$ ipython --no-banner

In [1]: import numpy as np

In [2]: np.set_printoptions(precision=2, suppress=True, linewidth=120)

In [3]: sigma = 10 * 0.7 ** np.arange(11)

In [4]: rng = np.random.default_rng(36)

In [5]: arr = rng.normal(size=(36, 11)) * rng.permutation(sigma)

In [6]: arr.round(2) + 0
Out[6]: 
array([[ -1.31,  -0.24,  -0.07,  -1.16,   0.64,   1.33,   1.23,   0.01,  -1.51,   1.2 ,   0.29],
       [  0.14,  -0.45,  -0.34,   7.96,  -0.45,  -7.95,  -4.5 ,   0.75,   0.18,  -5.29,  -0.07],
       [  0.23,  -0.33,  -0.29,  -1.41,   0.12,  -9.79,  -2.02,   1.42,   1.77,   5.41,   0.11],
       [  1.35,  -0.35,  -0.03,  -1.07,   0.49,  -7.61,  -1.59,   3.79,  -0.8 , -12.7 ,   0.3 ],
       [  1.12,  -0.74,  -0.26,  -3.  ,   0.04,  11.83,   3.3 ,  -3.19,   2.44,  -5.32,   0.11],
       [ -0.07,  -0.3 ,  -0.32,  10.28,  -0.01,  13.71,  -2.29,   1.44,  -0.79,   3.01,   0.4 ],
       [ -0.93,  -0.07,   0.12,   5.35,   0.59,  -4.85,  -3.31,  -0.42,   1.42,   7.27,  -0.51],
       [ -2.19,  -0.45,   0.09,   5.82,  -0.45,  -2.  ,   3.5 ,  -1.73,   1.44,  11.  ,   0.44],
       [  2.11,  -0.19,  -0.38,   8.05,   0.49,  14.38,   0.96,  -2.44,  -0.59,  -1.57,  -0.23],
       [  0.31,   0.35,  -0.13,  -7.97,  -1.28,   0.  ,  -0.12,  -1.65,   2.73,  -4.17,   0.27],
       [  0.71,  -0.49,   0.38,   2.32,   0.22, -12.17,  -2.23,  -2.36,  -0.19,   0.55,   0.33],
       [ -1.78,   0.21,   0.06,   4.15,  -1.37,   6.18,  -4.23,  -0.15,  -0.89,  -5.82,   0.41],
       [  0.93,   0.99,   0.09,  -6.15,   0.48,   5.  ,   5.4 ,   0.79,  -0.9 ,   3.45,  -0.34],
       [ -0.17,   0.02,   0.15,   0.31,  -0.27,   6.49,   3.96,   2.29,   1.59,   1.57,   0.45],
       [ -0.38,  -1.23,  -0.06,   6.26,  -0.88, -22.62,   5.35,  -3.14,   1.08,  -4.87,   0.37],
       [ -1.33,  -0.77,   0.08,  -0.71,   0.39,  16.57,  -1.21,  -0.04,  -0.24,  -3.09,   0.34],
       [ -0.32,   0.42,   0.43,  -5.41,  -0.09,   0.47,  -0.38,   3.18,   1.36,   3.49,  -0.08],
       [  2.62,  -1.99,  -0.43,   0.11,   0.83,  -2.67,   1.68,  -2.52,   0.39,  -1.88,   0.24],
       [ -0.34,  -0.5 ,  -0.08,  -8.47,   0.04,   7.59,  -1.92,   3.04,   0.97,  -6.36,   0.37],
       [ -0.68,   0.99,  -0.35,  -2.44,  -1.25,  -4.06,  -3.4 ,  -2.29,   1.66,   6.54,   0.5 ],
       [ -0.29,   0.63,  -0.54,  -6.31,  -0.07,  -3.27,  -1.97,   2.94,   3.09,  -0.91,   0.58],
       [ -0.12,  -0.36,   0.3 ,   1.9 ,  -0.79,   1.82,   3.46,  -3.69,  -1.18,   1.51,  -0.46],
       [ -1.08,   0.89,   0.46,  -1.89,  -0.35,  -4.45,  -6.39,  -0.05,   0.68,   5.37,   0.8 ],
       [ -1.06,   0.92,   0.05,  -1.91,   0.46,  -1.61,  -2.48,   1.75,  -0.96,   2.04,   0.3 ],
       [  0.38,  -0.88,   0.21,   5.08,  -0.53,  -9.7 ,  -7.91,  -0.77,  -2.4 ,   0.51,   0.12],
       [  1.33,  -0.33,  -0.18,   2.26,  -0.24,   1.75,   1.9 ,  -2.77,   2.48,  -1.04,   0.46],
       [  1.26,  -0.57,  -0.47,   4.33,   0.65,  -4.27,  -0.43,  -1.11,   0.61, -11.01,  -0.12],
       [  0.92,   0.5 ,  -0.32,   7.34,  -0.58,   1.22,  -3.19,   0.17,  -0.23,   2.06,   0.47],
       [ -1.32,  -0.49,   0.07,  -6.59,   0.12,   0.1 ,  -0.43,   1.5 ,   1.74,  -0.07,  -0.26],
       [  0.37,  -1.27,   0.09,   3.11,   0.49,  20.04,  -5.27,  -0.05,  -3.27,  -4.47,  -0.55],
       [  0.67,   0.47,  -0.43,   0.81,   0.17,  10.08,  -4.39,   1.93,  -0.38,  -2.51,   0.22],
       [  0.5 ,   0.11,   0.21,   7.58,   1.11,   4.23,   2.37,  -4.41,   1.42, -14.66,   0.04],
       [  0.99,  -0.78,  -0.01,  -4.91,   0.81,  -1.21,   4.36,  -0.9 ,   0.79,  -7.25,  -0.55],
       [  1.98,   1.69,  -0.06,  -1.67,  -0.14,   3.25,  -2.25,   2.29,   0.49,   4.47,  -0.05],
       [  1.53,  -0.58,  -0.36,  -0.17,   0.26,   5.85,  -0.75,  -1.59,  -0.63,  21.28,  -0.58],
       [ -0.32,   0.21,   0.  ,   3.9 ,   0.46,   3.45,  -7.04,  -5.16,  -1.13,   0.18,   0.14]])

In [7]: C2 = np.cov(arr, rowvar=False)

In [8]: np.linalg.eigvalsh(C2)[::-1]
Out[8]: array([74.43, 44.8 , 26.47, 12.36,  3.69,  1.61,  1.19,  0.43,  0.27,  0.08,  0.04])

In [9]: np.round(np.corrcoef(arr[:, 1], arr[:, 2])[0, 1], 2)
Out[9]: np.float64(0.1)

In [10]: np.argsort(-arr.std(axis=0).round(6), kind="stable")
Out[10]: array([ 5,  9,  3,  6,  7,  8,  0,  1,  4, 10,  2])

In [11]: np.polyfit(arr[:, 1], arr[:, 2], 1)
Out[11]: array([ 0.04, -0.06])

In [12]: np.median(arr, axis=0)
Out[12]: array([ 0.18, -0.31, -0.04,  0.21,  0.08,  0.84, -1.4 , -0.1 ,  0.44,  0.06,  0.23])

In [13]: np.argwhere(np.triu(np.abs(np.corrcoef(arr.T)) > 0.8, 1))
Out[13]: array([], shape=(0, 2), dtype=int64)

In [14]: print(arr.std(axis=0))
[1.12 0.73 0.26 4.91 0.61 8.49 3.43 2.26 1.44 6.58 0.36]

In [15]: np.round(np.corrcoef(arr.T), 2) + 0
Out[15]: 
array([[ 1.  , -0.16, -0.42,  0.05,  0.33,  0.07,  0.16, -0.13, -0.05, -0.17, -0.31],
       [-0.16,  1.  ,  0.1 , -0.24, -0.24,  0.05, -0.22,  0.31,  0.15,  0.24,  0.22],
       [-0.42,  0.1 ,  1.  , -0.09, -0.04, -0.1 ,  0.  , -0.03, -0.19,  0.03, -0.06],
       [ 0.05, -0.24, -0.09,  1.  ,  0.  , -0.02, -0.16, -0.39, -0.36, -0.04,  0.  ],
       [ 0.33, -0.24, -0.04,  0.  ,  1.  ,  0.23,  0.13,  0.03, -0.19, -0.19, -0.39],
       [ 0.07,  0.05, -0.1 , -0.02,  0.23,  1.  , -0.02,  0.06, -0.26, -0.02, -0.2 ],
       [ 0.16, -0.22,  0.  , -0.16,  0.13, -0.02,  1.  , -0.21,  0.36, -0.09, -0.17],
       [-0.13,  0.31, -0.03, -0.39,  0.03,  0.06, -0.21,  1.  ,  0.  ,  0.03,  0.13],
       [-0.05,  0.15, -0.19, -0.36, -0.19, -0.26,  0.36,  0.  ,  1.  , -0.02,  0.28],
       [-0.17,  0.24,  0.03, -0.04, -0.19, -0.02, -0.09,  0.03, -0.02,  1.  , -0.08],
       [-0.31,  0.22, -0.06,  0.  , -0.39, -0.2 , -0.17,  0.13,  0.28, -0.08,  1.  ]])

In [16]: E = np.array([[-0.8, -0.2, 0.3, 0.9, -0.2, -0.3, 1.4, -0.5, 0.3, -0.7],
    ...:     [1.1, 1.0, 0.0, 0.8, 1.1, -0.5, -1.1, 0.6, -1.8, -0.2],
    ...:     [-1.6, -0.9, -1.0, 0.9, -0.4, -0.5, 0.3, 0.3, 0.8, -0.3],
    ...:     [-1.6, -0.5, 1.4, -0.1, 0.3, 0.1, -1.2, 1.3, -0.3, 0.7],
    ...:     [-0.6, -1.3, -0.3, 0.3, -0.2, 1.6, -0.7, 0.1, -1.0, 0.6],
    ...:     [1.1, 0.7, -1.9, -0.8, 0.3, 1.4, -0.8, -0.4, -0.9, 0.7]])

In [17]: E
Out[17]: 
array([[-0.8, -0.2,  0.3,  0.9, -0.2, -0.3,  1.4, -0.5,  0.3, -0.7],
       [ 1.1,  1. ,  0. ,  0.8,  1.1, -0.5, -1.1,  0.6, -1.8, -0.2],
       [-1.6, -0.9, -1. ,  0.9, -0.4, -0.5,  0.3,  0.3,  0.8, -0.3],
       [-1.6, -0.5,  1.4, -0.1,  0.3,  0.1, -1.2,  1.3, -0.3,  0.7],
       [-0.6, -1.3, -0.3,  0.3, -0.2,  1.6, -0.7,  0.1, -1. ,  0.6],
       [ 1.1,  0.7, -1.9, -0.8,  0.3,  1.4, -0.8, -0.4, -0.9,  0.7]])

In [18]: W2 = arr[[35, 32]].astype(float)

In [19]: for _ in range(4):
    ...:     idx = np.linalg.norm(arr[:, None] - W2, axis=-1).argmin(axis=1)
    ...:     W2 = np.array([arr[idx == j].mean(axis=0) for j in range(2)])
    ...: 

In [20]: idx
Out[20]: array([0, 1, 1, 1, 0, 0, 0, 0, 0, 1, 1, 0, 0, 0, 1, 0, 0, 1, 0, 1, 1, 0, 1, 1, 1, 0, 1, 0, 1, 0, 0, 1, 1, 0, 0, 0])

In [21]: print(W2[1] - W2[0])
[  0.13  -0.16  -0.03  -1.38  -0.01 -11.65  -0.61  -0.14   0.72  -4.17   0.12]

In [22]: print(np.abs(W2[1] - W2[0]).argmax())
5

In [23]: np.bincount(idx)
Out[23]: array([20, 16])

In [24]: W2.round(2) + 0
Out[24]: 
array([[ 0.1 , -0.06, -0.05,  1.33,  0.01,  6.21, -0.63, -0.3 ,  0.02,  1.52,  0.07],
       [ 0.23, -0.23, -0.08, -0.05,  0.  , -5.44, -1.23, -0.44,  0.74, -2.65,  0.18]])

In [25]: E @ E
---------------------------------------------------------------------------
ValueError                                Traceback (most recent call last)
Cell In[25], line 1
----> 1 E @ E

ValueError: matmul: Input operand 1 has a mismatch in its core dimension 0, with gufunc signature (n?,k),(k,m?)->(n?,m?) (size 6 is different from 10)

In [26]: C2 = E.T @ E

In [27]: np.round(np.linalg.eigvalsh(C2)[::-1], 2) + 0
Out[27]: array([18.43, 11.35,  8.86,  4.13,  2.3 ,  0.47,  0.  ,  0.  ,  0.  ,  0.  ])

In [28]: print(np.trace(C2), round((E ** 2).sum(), 2))
45.54 45.54

In [29]: np.linalg.svd(E, compute_uv=False) ** 2
Out[29]: array([18.43, 11.35,  8.86,  4.13,  2.3 ,  0.47])
